% ipython --no-banner

In [1]: import numpy as np

In [2]: import numpy.linalg as la

In [3]: np.set_printoptions(suppress=True, linewidth=100)

In [4]: def tidy(a):
   ...:     return np.round(a, 2) + 0
   ...: 

In [5]: mat = np.diag(np.array([1, 2, 3, 3])) + -2 * np.eye(4, k=1) + -2 * np.eye(4, k=-1)

In [6]: mat
Out[6]: 
array([[ 1., -2.,  0.,  0.],
       [-2.,  2., -2.,  0.],
       [ 0., -2.,  3., -2.],
       [ 0.,  0., -2.,  3.]])

In [7]: mat.reshape(4, 5)
ValueError: cannot reshape array of size 16 into shape (4,5)


In [8]: mat.ravel(order="F")
Out[8]: array([ 1., -2.,  0.,  0., -2.,  2., -2.,  0.,  0., -2.,  3., -2.,  0.,  0., -2.,  3.])

In [9]: T = mat.reshape(4, 2, -1)

In [10]: T[:, 0]
Out[10]: 
array([[ 1., -2.],
       [-2.,  2.],
       [ 0., -2.],
       [ 0.,  0.]])

In [11]: np.einsum("ihd,jhd->hij", T, T).shape
Out[11]: (2, 4, 4)

In [12]: print(T.sum(axis=1))
[[ 1. -2.]
 [-4.  2.]
 [ 3. -4.]
 [-2.  3.]]

In [13]: la.determinant(mat)
AttributeError: module 'numpy.linalg' has no attribute 'determinant'


In [14]: mat.inv()
AttributeError: 'numpy.ndarray' object has no attribute 'inv'


In [15]: (mat + mat.T) / 2
Out[15]: 
array([[ 1., -2.,  0.,  0.],
       [-2.,  2., -2.,  0.],
       [ 0., -2.,  3., -2.],
       [ 0.,  0., -2.,  3.]])

In [16]: mat @ mat
Out[16]: 
array([[  5.,  -6.,   4.,   0.],
       [ -6.,  12., -10.,   4.],
       [  4., -10.,  17., -12.],
       [  0.,   4., -12.,  13.]])

In [17]: tidy(np.abs(la.eigvals(mat)).max())
Out[17]: np.float64(5.79)

In [18]: np.allclose(mat @ mat.T, mat.T @ mat)
Out[18]: True

In [19]: rng = np.random.default_rng(505289)

In [20]: lab = rng.permutation(4)

In [21]: lab
Out[21]: array([2, 3, 0, 1])

In [22]: Y = mat[lab][:, lab]

In [23]: tidy(np.sort(np.abs(la.eigvals(Y))))
Out[23]: array([1.  , 1.14, 3.35, 5.79])

In [24]: M = np.tanh(np.array([[1.1, -1.7],
    ...:     [1.1, -0.4],
    ...:     [-0.2, -1.9],
    ...:     [1.3, 0.5],
    ...:     [1.8, -0.3],
    ...:     [-1.2, 0.7],
    ...:     [-0.3, 1.9],
    ...:     [-0.1, -1.1],
    ...:     [-0.5, 0.7],
    ...:     [-0.3, 1.7]]) @ np.array([[-1.0, 0.6, -1.4], [1.9, 0.2, -0.7]]))

In [25]: tidy(M)
Out[25]: 
array([[-1.  ,  0.31, -0.34],
       [-0.95,  0.52, -0.85],
       [-1.  , -0.46,  0.92],
       [-0.34,  0.71, -0.97],
       [-0.98,  0.77, -0.98],
       [ 0.99, -0.52,  0.83],
       [ 1.  ,  0.2 , -0.72],
       [-0.96, -0.27,  0.72],
       [ 0.95, -0.16,  0.21],
       [ 1.  ,  0.16, -0.65]])

In [26]: la.matrix_rank(M, rtol=0.1)
Out[26]: np.int64(2)

In [27]: tidy(np.abs(la.svd(M)[2][-1]))
Out[27]: array([0.11, 0.86, 0.49])

In [28]: [round(float(x), 2) for x in la.svd(M, compute_uv=False)[:3]]
Out[28]: [3.09, 2.66, 0.21]

In [29]: lab = M[:, 0] > np.median(M[:, 0])

In [30]: f = M[lab].mean(axis=0) - M[~lab].mean(axis=0)

In [31]: print(lab.astype(int))
[0 0 0 1 0 1 1 0 1 1]

In [32]: np.argsort(-np.abs(f).round(6), kind="stable")
Out[32]: array([0, 2, 1])

In [33]: tidy(f)
Out[33]: array([ 1.7 , -0.1 , -0.16])

In [34]: print((((M - M.mean(axis=0)) @ f > 0) == lab).mean())
0.9

In [35]: vals, vecs = la.eig(mat)

In [36]: tidy(np.sort(la.eigvals(mat @ mat)))
Out[36]: array([ 1.  ,  1.29, 11.2 , 33.51])

In [37]: tidy(np.sort(la.eigvals(mat.T)))
Out[37]: array([-1.14,  1.  ,  3.35,  5.79])

In [38]: tidy(mat @ vecs[:, 0] - vals[0] * vecs[:, 0])
Out[38]: array([0., 0., 0., 0.])

In [39]: np.prod(vals)
Out[39]: np.float64(-22.0)

In [40]: tidy(np.sort(la.eigvals(la.inv(mat))))
Out[40]: array([-0.88,  0.17,  0.3 ,  1.  ])

In [41]: Y = np.array([[9, 3, 6, 1], [0, 1, 3, 2], [0, 6, 1, 0]])

In [42]: J = Y.T @ Y

In [43]: J
Out[43]: 
array([[81, 27, 54,  9],
       [27, 46, 27,  5],
       [54, 27, 46, 12],
       [ 9,  5, 12,  5]])

In [44]: vals, vecs = la.eigh(J)

In [45]: x = np.array([2, 3, 0, 1])

In [46]: print(tidy(la.eigvalsh(J[1:, 1:])))
[ 1.57 20.35 75.08]

In [47]: (np.sign(vecs[:, -1].round(6)) == np.sign(vecs[0, -1].round(6))).astype(int)
Out[47]: array([1, 1, 1, 1])

In [48]: tidy(vecs * np.abs(vals) @ vecs.T)
Out[48]: 
array([[81., 27., 54.,  9.],
       [27., 46., 27.,  5.],
       [54., 27., 46., 12.],
       [ 9.,  5., 12.,  5.]])

In [49]: np.abs(J).sum(axis=1).max(), tidy(np.abs(vals).max())
Out[49]: (np.int64(171), np.float64(137.85))

In [50]: print(tidy(vecs * np.maximum(vals, 0) @ vecs.T))
[[81. 27. 54.  9.]
 [27. 46. 27.  5.]
 [54. 27. 46. 12.]
 [ 9.  5. 12.  5.]]

In [51]: tidy(np.trace(la.pinv(J) @ J))
Out[51]: np.float64(3.0)

In [52]: la.lstsq(J[:-1].T, J[-1])[2]
Out[52]: np.int32(3)

In [53]: Uu, sig, VT = la.svd(J)

In [54]: np.argmax(sig[:-1] / (sig[1:] + 1e-6)) + 1
Out[54]: np.int64(3)

In [55]: Y = Uu[:, :3] @ np.diag(sig[:3]) @ VT[:3]

In [56]: print(la.matrix_rank(J, rtol=0.05))
3

In [57]: tidy(la.norm(J - Y, 2)), tidy(sig[3])
Out[57]: (np.float64(0.0), np.float64(0.0))

In [58]: X = np.load("mat.npy")

In [59]: X
Out[59]: 
array([[ 1,  6, -2,  4, -2],
       [ 4, 12, -4,  0,  0],
       [ 3, -3,  1,  4, -3],
       [-4, 15, -5,  1,  4],
       [ 5,  6, -2,  0, -2]])

In [60]: # rank 4

In [61]: la.matrix_power(X, 3)
Out[61]: 
array([[ 509, 1818, -606, -204,   98],
       [ 600, 2604, -868,  -80,   92],
       [  11,  429, -143, -156,  149],
       [ 922, 2661, -887,  -87,  -82],
       [ 253, 1506, -502,  -64,  118]])

In [62]: np.trace(X)
Out[62]: np.int64(13)

In [63]: assert X == X.T
ValueError: The truth value of an array with more than one element is ambiguous. Use a.any() or a.all()


In [64]: tidy(np.sort(np.abs(la.eigvals(X))))
Out[64]: array([ 0.  ,  0.01,  6.02,  6.02, 14.21])

In [65]: print(tidy(np.abs(la.eigvals(X)).max()))
14.21

In [66]: np.allclose(X @ X.T, X.T @ X)
Out[66]: False

In [67]: Y = np.array([[1, -1, -3, -3], [2, 0, 3, -3], [2, 1, 3, -1], [2, 1, 1, -3]])

In [68]: arr = Y - Y.T

In [69]: print(arr)
[[ 0 -3 -5 -5]
 [ 3  0  2 -4]
 [ 5 -2  0 -2]
 [ 5  4  2  0]]

In [70]: # antisymmetric, zero diagonal

In [71]: tidy(np.abs(la.eigvals(arr)).max())
Out[71]: np.float64(8.68)

In [72]: np.allclose(arr @ arr.T, arr.T @ arr)
Out[72]: True

In [73]: la.determinant(arr)
AttributeError: module 'numpy.linalg' has no attribute 'determinant'


In [74]: np.trace(arr)
Out[74]: np.int64(0)

In [75]: arr.inv()
AttributeError: 'numpy.ndarray' object has no attribute 'inv'


In [76]: Y = np.array([[9, 3, 3, 8], [6, 5, 5, 0], [2, 9, 1, 1]])

In [77]: K = Y.T @ Y

In [78]: K
Out[78]: 
array([[121,  75,  59,  74],
       [ 75, 115,  43,  33],
       [ 59,  43,  35,  25],
       [ 74,  33,  25,  65]])

In [79]: lab = rng.permutation(4)

In [80]: print(lab)
[1 0 2 3]

In [81]: Y = K[lab][:, lab]

In [82]: tidy(np.sort(np.abs(la.eigvals(Y))))
Out[82]: array([  0.  ,  18.59,  61.53, 255.88])

In [83]: print(np.kron(np.eye(2, dtype=int), K))
[[121  75  59  74   0   0   0   0]
 [ 75 115  43  33   0   0   0   0]
 [ 59  43  35  25   0   0   0   0]
 [ 74  33  25  65   0   0   0   0]
 [  0   0   0   0 121  75  59  74]
 [  0   0   0   0  75 115  43  33]
 [  0   0   0   0  59  43  35  25]
 [  0   0   0   0  74  33  25  65]]

In [84]: tidy(la.det(2 * K)), tidy(la.det(K))
Out[84]: (np.float64(0.0), np.float64(0.0))

In [85]: tidy(la.eigvals(K).sum().real)
Out[85]: np.float64(336.0)

In [86]: np.einsum("ii->", K)
Out[86]: np.int64(336)
